In [1]: import numpy as np

In [2]: np.set_printoptions(suppress=True, linewidth=160)

In [3]: rnd = lambda a: np.round(a, 3) + 0

In [4]: feats = np.array([[-2, 0, 3], [0, -3, 1], [-2, 9, 0]])

In [5]: # rank 2

In [6]: rng = np.random.default_rng(2)

In [7]: lab = rng.permutation(3)

In [8]: print(lab)
[2 0 1]

In [9]: other = feats[lab][:, lab]

In [10]: print(rnd(np.sort(np.abs(np.linalg.eigvals(other)))))
[0.    0.697 4.303]

In [11]: print(other)
[[ 0 -2  9]
 [ 3 -2  0]
 [ 1  0 -3]]

In [12]: print(np.diag(other))
[ 0 -2 -3]

In [13]: print(np.trace(other))
-5

In [14]: print(np.allclose(feats[:-1].T @ np.linalg.lstsq(feats[:-1].T, feats[-1])[0], feats[-1]))
True

In [15]: print(np.linalg.lstsq(feats[:-1].T, feats[-1])[2])
2

In [16]: other = np.array([[-1, -1], [0, 2]])

In [17]: W2 = np.kron(other, feats)

In [18]: print(rnd(np.linalg.norm(W2, 2)), rnd(np.linalg.norm(other, 2) * np.linalg.norm(feats, 2)))
22.163 22.163

In [19]: print(W2)
[[ 2  0 -3  2  0 -3]
 [ 0  3 -1  0  3 -1]
 [ 2 -9  0  2 -9  0]
 [ 0  0  0 -4  0  6]
 [ 0  0  0  0 -6  2]
 [ 0  0  0 -4 18  0]]

In [20]: r = np.linalg.matrix_rank(W2)

In [21]: print(r)
4

In [22]: ns = np.linalg.svd(W2)[2][r:].T

In [23]: print([int(np.linalg.matrix_rank(W2[:, :j + 1])) for j in range(6)])
[1, 2, 2, 3, 4, 4]

In [24]: print(np.linalg.matrix_rank(W2.T @ W2), np.linalg.matrix_rank(W2 @ W2.T))
4 4

In [25]: print(rnd(W2 @ ns))
[[0. 0.]
 [0. 0.]
 [0. 0.]
 [0. 0.]
 [0. 0.]
 [0. 0.]]

In [26]: J = np.array([[13, 2, 3, 2], [0, 13, 0, 2], [2, 2, 11, 2], [1, 2, 2, 7]])

In [27]: proj = np.triu(np.array([[0, -3, 2, -3], [-2, 3, 0, -1], [-3, 0, 1, 2], [0, -3, -3, 1]]), 1) + np.eye(4)

In [28]: other = proj @ J @ np.linalg.inv(proj)

In [29]: print(other)
[[14.  3. -9. 42.]
 [-1.  8.  0.  0.]
 [ 4. 18.  7. 32.]
 [ 1.  5.  0. 15.]]

In [30]: print(proj @ J - J @ proj)
[[  1.  -2. -10.  12.]
 [ -1.  -2.  -2.   6.]
 [  2.  10.   0.   0.]
 [  0.   3.  -2.   1.]]

In [31]: print(rnd(np.poly(other)))
[    1.   -44.   698. -4702. 11259.]

In [32]: print(np.trace(other), np.trace(J))
44.0 44

In [33]: print(rnd(np.linalg.norm(J) ** 2 / np.linalg.norm(J, 2) ** 2))
2.006

In [34]: print(np.linalg.norm(J, axis=1).argmax())
0

In [35]: print(rnd(np.linalg.norm(J, axis=0)))
[13.191 13.454 11.576  7.81 ]

In [36]: def softmax(z):
    ...:     e = np.exp(z - z.max(axis=-1, keepdims=True))
    ...:     return e / e.sum(axis=-1, keepdims=True)
    ...: 

In [37]: print(rnd(softmax(10 * J[2])))
[0. 0. 1. 0.]

In [38]: print(rnd(softmax(J).sum(axis=1)))
[1. 1. 1. 1.]

In [39]: scores = J @ J.T / np.sqrt(4)

In [40]: print(rnd(softmax(scores)[2] @ J))
[ 2.  2. 11.  2.]

In [41]: print(softmax(scores).round(6).argmax(axis=1))
[0 1 2 3]

In [42]: m1 = np.load("a.npy")

In [43]: print(m1)
[[ 0  1 -1  1]
 [ 0  0  0  1]
 [ 0  0  0 -2]
 [ 0  0  0  0]]

In [44]: left, s, VT = np.linalg.svd(m1)

In [45]: V = VT[:(s > 1e-8).sum()]

In [46]: x0 = m1[0] + 4 * m1[3] + rng.integers(2) * np.eye(4)[3]

In [47]: print(x0)
[ 0.  1. -1.  1.]

In [48]: print(rnd(np.diag(V.T @ V)))
[0.  0.5 0.5 1. ]

In [49]: print(np.linalg.matrix_rank(np.vstack([m1, x0])))
2

In [50]: print(np.einsum("ij,ji->", m1, m1))
0

In [51]: print(rnd(np.linalg.eigvals(m1).sum().real))
0.0

In [52]: print(rnd(np.linalg.det(m1[::-1])))
0.0

In [53]: print(np.poly(m1))
[1. 0. 0. 0. 0.]

In [54]: x0 = np.array([0, -1, 0, -2])

In [55]: h = np.maximum(m1 @ x0, 0)

In [56]: print(np.maximum(m1 @ x0, 0) - np.maximum(-m1 @ x0, 0))
[-3 -2  4  0]

In [57]: theta = np.radians(45)

In [58]: R = np.eye(4)

In [59]: R[3, 3] = R[2, 2] = np.cos(theta)

In [60]: R[3, 2], R[2, 3] = -np.sin(theta), np.sin(theta)

In [61]: print(rnd(R))
[[ 1.     0.     0.     0.   ]
 [ 0.     1.     0.     0.   ]
 [ 0.     0.     0.707  0.707]
 [ 0.     0.    -0.707  0.707]]

In [62]: other = m1 @ R.T

In [63]: print(rnd(np.linalg.det(R)), rnd(np.trace(R)))
1.0 3.414

In [64]: print(np.allclose(np.linalg.norm(m1, axis=1), np.linalg.norm(other, axis=1)))
True

In [65]: print(rnd(other))
[[ 0.     1.     0.     1.414]
 [ 0.     0.     0.707  0.707]
 [ 0.     0.    -1.414 -1.414]
 [ 0.     0.     0.     0.   ]]

In [66]: mat = np.loadtxt("m.csv", delimiter=",")

In [67]: print(mat)
[[4. 4. 3.]
 [0. 0. 0.]
 [4. 4. 3.]
 [4. 4. 3.]
 [0. 0. 0.]
 [0. 0. 0.]
 [4. 4. 2.]
 [0. 2. 3.]
 [0. 0. 0.]
 [4. 4. 2.]]

In [68]: # rows 0 and 2 are equal

In [69]: W1 = np.array([[3, -3], [-2, 3], [2, 3]])

In [70]: coef = np.array([3, -2])

In [71]: act = np.maximum(mat @ W1 + coef, 0)

In [72]: print((act > 0).mean(axis=0))
[1.  0.6]

In [73]: print(act)
[[13.  7.]
 [ 3.  0.]
 [13.  7.]
 [13.  7.]
 [ 3.  0.]
 [ 3.  0.]
 [11.  4.]
 [ 5. 13.]
 [ 3.  0.]
 [11.  4.]]

In [74]: print(np.linalg.matrix_rank(act))
2

In [75]: W2 = np.array([[0, -9, -6], [8, -7, 0]])

In [76]: print(W1 @ W2)
[[-24  -6 -18]
 [ 24  -3  12]
 [ 24 -39 -12]]

In [77]: print((act @ W2).round(6).argmax(axis=1))
[0 0 0 0 0 0 0 0 0 0]

In [78]: print(act @ W2)
[[  56. -166.  -78.]
 [   0.  -27.  -18.]
 [  56. -166.  -78.]
 [  56. -166.  -78.]
 [   0.  -27.  -18.]
 [   0.  -27.  -18.]
 [  32. -127.  -66.]
 [ 104. -136.  -30.]
 [   0.  -27.  -18.]
 [  32. -127.  -66.]]

In [79]: Ac = (mat - mat.mean(axis=0)) / mat.std(axis=0)

In [80]: print(np.argwhere(np.abs(Ac) > 2))
[]

In [81]: print(rnd(Ac.std(axis=0)))
[1. 1. 1.]

In [82]: coef = np.linalg.lstsq(np.delete(Ac, 2, axis=1), Ac[:, 2])[0]

In [83]: print(rnd(1 - np.var(Ac[:, 2] - np.delete(Ac, 2, axis=1) @ coef)))
0.935

In [84]: print(np.abs(coef).argmax())
1

In [85]: print(rnd(coef))
[-1.253  2.086]

In [86]: other = feats[0, 0] * feats[1:] - np.outer(feats[1:, 0], feats[0])

In [87]: print(other)
[[  0   6  -2]
 [  0 -18   6]]

In [88]: print(feats[:, 0] / feats[0, 0])
[ 1. -0.  1.]

In [89]: print(np.flatnonzero(~other.round(6).any(axis=1)))
[]

In [90]: print(np.allclose(other[:-1].T @ np.linalg.lstsq(other[:-1].T, other[-1])[0], other[-1]))
True

In [91]: print(rnd(other @ np.linalg.pinv(other) @ other))
[[  0.   6.  -2.]
 [  0. -18.   6.]]

In [92]: print(np.abs(np.diag(np.linalg.qr(other)[1])) > 1e-9)
[False  True]

In [93]: M, _ = np.linalg.qr(np.array([[-0.1, -0.9, 0.1, 1.8],
    ...:     [-0.5, -1.2, -0.3, 3.0],
    ...:     [-0.5, -1.0, -0.2, -0.3],
    ...:     [1.2, -0.5, 0.0, -0.8]]))

In [94]: print(rnd(M))
[[-0.072 -0.477  0.863 -0.152]
 [-0.358 -0.575 -0.45  -0.581]
 [-0.358 -0.466 -0.147  0.796]
 [ 0.859 -0.474 -0.177  0.077]]

In [95]: # columns are unit length and at right angles

In [96]: x0 = np.array([3, 2, 3, 0])

In [97]: print(rnd(np.linalg.det(M)))
-1.0

In [98]: print(rnd(np.abs(np.linalg.eigvals(M))))
[1. 1. 1. 1.]

In [99]: print([p for p in range(1, 25) if np.allclose(np.linalg.matrix_power(M, p), np.eye(4))])
[]
